>>> import numpy as np
>>> from numpy import linalg as LA
>>> np.set_printoptions(suppress=True, linewidth=140)
>>> E = 0.7 ** np.abs(np.subtract.outer(np.arange(3), np.arange(3)))
>>> E.round(2)
array([[1.  , 0.7 , 0.49],
       [0.7 , 1.  , 0.7 ],
       [0.49, 0.7 , 1.  ]])
>>> M2 = np.array([[2, 1, 0], [2, 1, -1], [1, 1, 2]])
>>> np.round(np.einsum("ij,ij->i", E, E), 2)
array([1.73, 1.98, 1.73])
>>> np.round(np.einsum("ik,kj->ij", E, M2), 2)
array([[3.89, 2.19, 0.28],
       [4.1 , 2.4 , 0.4 ],
       [3.38, 2.19, 1.3 ]])
>>> np.round(np.einsum("ik,kj->ji", E, M2), 2)
array([[3.89, 4.1 , 3.38],
       [2.19, 2.4 , 2.19],
       [0.28, 0.4 , 1.3 ]])
>>> np.round(E @ M2, 2)
array([[3.89, 2.19, 0.28],
       [4.1 , 2.4 , 0.4 ],
       [3.38, 2.19, 1.3 ]])
>>> print(LA.matrix_rank(E @ M2))
3
>>> round(LA.norm(E), 2)
np.float64(2.33)
>>> np.round(np.diff(E, axis=0), 2)
array([[-0.3 ,  0.3 ,  0.21],
       [-0.21, -0.3 ,  0.3 ]])
>>> np.round(E.mean(axis=0), 2)
array([0.73, 0.8 , 0.73])
>>> np.unravel_index(np.abs(E).argmax(), E.shape)
(np.int64(0), np.int64(0))
>>> E.shape
(3, 3)
>>> np.abs(E).max()
np.float64(1.0)
>>> r0, v = E[0], E[2]
>>> round(r0 @ r0, 2)
np.float64(1.73)
>>> print(round(float(r0 @ v), 2))
1.47
>>> pr = (r0 @ v) / (r0 @ r0) * r0
>>> print(pr.round(2))
[0.85 0.59 0.42]
>>> round(float((v - pr) @ r0), 2)
0.0
>>> LA.matrix_rank(np.outer(r0, v))
np.int64(1)
>>> np.round(np.outer(r0, v), 2)
array([[0.49, 0.7 , 1.  ],
       [0.34, 0.49, 0.7 ],
       [0.24, 0.34, 0.49]])
>>> np.einsum("ii->", E)
np.float64(3.0)
>>> np.round(np.poly(E), 2)
array([ 1.  , -3.  ,  1.78, -0.26])
>>> print(round(LA.det(2 * E), 2), round(LA.det(E), 2))
2.08 0.26
>>> round(LA.det(E[::-1]), 2)
np.float64(-0.26)
>>> x = np.array([0, 0, -3])
>>> y = E @ x
>>> y.round(2)
array([-1.47, -2.1 , -3.  ])
>>> print(np.round(LA.solve(E, y + E[:, 1]), 2) + 0)
[ 0.  1. -3.]
>>> np.round(LA.solve(E, y), 2) + 0
array([ 0.,  0., -3.])
>>> np.round(LA.solve(E.T, E[1]), 2) + 0
array([0., 1., 0.])
>>> A = np.loadtxt("data.csv", delimiter=",")
>>> print(A)
[[ -6.63  -0.1   13.92 -21.24]
 [ -1.21   0.01   2.49  -4.52]
 [ -0.84  -0.31   0.17  -0.28]
 [  0.46   0.09  -1.2    2.31]
 [ -2.83   0.05   6.28  -8.74]
 [ -2.85  -0.13   5.56  -8.45]
 [ -0.61   0.18   0.2   -1.17]
 [ -2.25  -0.1    4.55  -6.47]
 [  3.71  -0.17  -6.88  10.26]
 [ -1.81  -0.11   4.39  -5.64]]
>>> cov = np.cov(A, rowvar=False)
>>> np.round(A.std(axis=0), 2)
array([2.51, 0.14, 5.22, 7.82])
>>> np.argwhere(np.triu(np.abs(np.corrcoef(A.T)) > 0.8, 1))
array([[0, 2],
       [0, 3],
       [2, 3]])
>>> np.round(np.polyfit(A[:, 0], A[:, 3], 1), 2)
array([3.1 , 0.21])
>>> np.median(A, axis=0)
array([-1.51, -0.1 ,  3.44, -5.08])
>>> cov.shape
(4, 4)
>>> print(np.round(np.corrcoef(A.T), 2) + 0)
[[ 1.    0.   -0.99  0.99]
 [ 0.    1.    0.01 -0.02]
 [-0.99  0.01  1.   -1.  ]
 [ 0.99 -0.02 -1.    1.  ]]
>>> M = np.loadtxt("block18.csv", delimiter=",")
>>> M
array([[ 34.03,   0.93,  -3.41,  38.78,  17.82,   4.62],
       [-15.55,  -7.87,   0.63,  24.12, -12.62,  -3.32],
       [ 18.04,   3.25,  -1.88,  -5.34,  -2.2 ,  -2.  ],
       [ 34.49,   7.92,  -5.32,  19.47,  -5.95,  -0.41],
       [  6.13,  -2.81,  -2.7 , -14.59,  12.54,   3.98],
       [ 11.6 ,   1.8 ,  -5.39,  10.93,   1.55,   0.47],
       [ 17.45,  -0.86,   5.32, -16.43,  -8.04,   0.21],
       [ 23.82,  -1.45,  -5.23,  -3.13,   0.52,   1.59],
       [-10.77,   1.66,  -5.44,   8.66,  -9.83,   0.34],
       [-10.28,   1.13, -11.41,  -0.01,   6.63,   1.46],
       [-16.52,  -3.04,   3.75,  -9.22,   7.47,   1.72]])
>>> cov = M.T @ M
>>> (M @ M.T).shape
(11, 11)
>>> np.round(LA.svd(M, compute_uv=False) ** 2, 2)
array([5384.34, 2506.78,  930.87,  264.98,   90.19,   13.06])
>>> np.round(np.diag(cov), 2)
array([4453.46,  163.34,  309.7 , 3265.34,  938.01,   60.37])
>>> round(np.trace(cov), 2), round((M ** 2).sum(), 2)
(np.float64(9190.23), np.float64(9190.23))
>>> M2 = M / LA.norm(M, axis=1, keepdims=True)
>>> cov = M2 @ M2.T
>>> np.round(LA.norm(M2, axis=1), 2)
array([1., 1., 1., 1., 1., 1., 1., 1., 1., 1., 1.])
>>> np.argwhere(np.triu(np.abs(cov) > 0.95, 1))
array([[ 3, 10]])
>>> M2 = np.c_[M[:, :4] @ np.array([[1, 3, 1, 2], [2, 1, 3, 1], [2, 2, 3, 0], [0, 1, 1, 0]]), np.array([4, 3, 1, 4, 2, 0, 0, 1, 4, 0, 4])]
>>> print(M2.round(2))
[[ 29.07 134.98  65.37  68.99   4.  ]
 [-30.03 -29.14 -13.15 -38.97   3.  ]
 [ 20.78  48.27  16.81  39.33   1.  ]
 [ 39.69 120.22  61.76  76.9    4.  ]
 [ -4.89  -4.41 -24.99   9.45   2.  ]
 [  4.42  36.75  11.76  25.     0.  ]
 [ 26.37  45.7   14.4   34.04   0.  ]
 [ 10.46  56.42   0.65  46.19   1.  ]
 [-18.33 -32.87 -13.45 -19.88   4.  ]
 [-30.84 -52.54 -41.13 -19.43   0.  ]
 [-15.1  -54.32 -23.61 -36.08   4.  ]]
>>> np.round(LA.lstsq(M, M2[:, 0])[0], 2) + 0
array([1., 2., 2., 0., 0., 0.])
>>> LA.matrix_rank(np.c_[M, M2])
np.int64(7)
>>> np.round(LA.norm(M2 - M @ LA.lstsq(M, M2)[0], axis=0), 2) + 0
array([0.  , 0.  , 0.  , 0.  , 6.32])
>>> rng = np.random.default_rng(87)
>>> th = np.sort(rng.uniform(-2, 2, 24))
>>> X = np.c_[th, th ** 2, th ** 3] @ np.array([[1, 2, 1, 2, 0, 1], [0, 1, 1, 0, 2, 1], [2, 1, 0, 2, 0, 0]])
>>> X.round(2) + 0
array([[-17.66,  -7.86,   1.96, -19.65,   7.89,   1.96],
       [-13.99,  -6.4 ,   1.51, -15.81,   6.66,   1.51],
       [-13.65,  -6.27,   1.46, -15.46,   6.54,   1.46],
       [-13.58,  -6.24,   1.45, -15.39,   6.52,   1.45],
       [-10.8 ,  -5.14,   1.09, -12.46,   5.51,   1.09],
       [ -5.81,  -3.15,   0.41,  -7.12,   3.43,   0.41],
       [ -5.11,  -2.87,   0.31,  -6.36,   3.1 ,   0.31],
       [ -4.69,  -2.7 ,   0.25,  -5.9 ,   2.9 ,   0.25],
       [ -3.03,  -2.01,   0.  ,  -4.03,   2.02,   0.  ],
       [ -1.8 ,  -1.46,  -0.16,  -2.6 ,   1.26,  -0.16],
       [ -1.49,  -1.31,  -0.2 ,  -2.21,   1.05,  -0.2 ],
       [ -0.55,  -0.72,  -0.24,  -0.96,   0.34,  -0.24],
       [ -0.34,  -0.52,  -0.2 ,  -0.62,   0.17,  -0.2 ],
       [ -0.08,  -0.15,  -0.07,  -0.15,   0.01,  -0.07],
       [  0.01,   0.02,   0.01,   0.02,   0.  ,   0.01],
       [  0.16,   0.34,   0.18,   0.32,   0.05,   0.18],
       [  0.24,   0.5 ,   0.27,   0.46,   0.1 ,   0.27],
       [  0.33,   0.67,   0.36,   0.61,   0.16,   0.36],
       [  1.93,   2.88,   1.5 ,   2.76,   1.35,   1.5 ],
       [  2.5 ,   3.49,   1.78,   3.42,   1.71,   1.78],
       [  2.53,   3.52,   1.79,   3.46,   1.73,   1.79],
       [  4.05,   5.01,   2.42,   5.19,   2.57,   2.42],
       [  8.77,   9.04,   3.89,  10.31,   4.71,   3.89],
       [ 11.57,  11.24,   4.6 ,  13.27,   5.8 ,   4.6 ]])
>>> # null space of dimension 3
>>> cov = np.cov(X, rowvar=False)
>>> np.round(np.polyfit(X[:, 3], X[:, 4], 1), 2)
array([-0.17,  2.25])
>>> np.round(X.std(axis=0), 2)
array([7.02, 4.58, 1.26, 8.08, 2.5 , 1.26])
>>> cov.shape
(6, 6)
>>> round(float(np.corrcoef(X[:, 3], X[:, 4])[0, 1]), 2)
-0.54
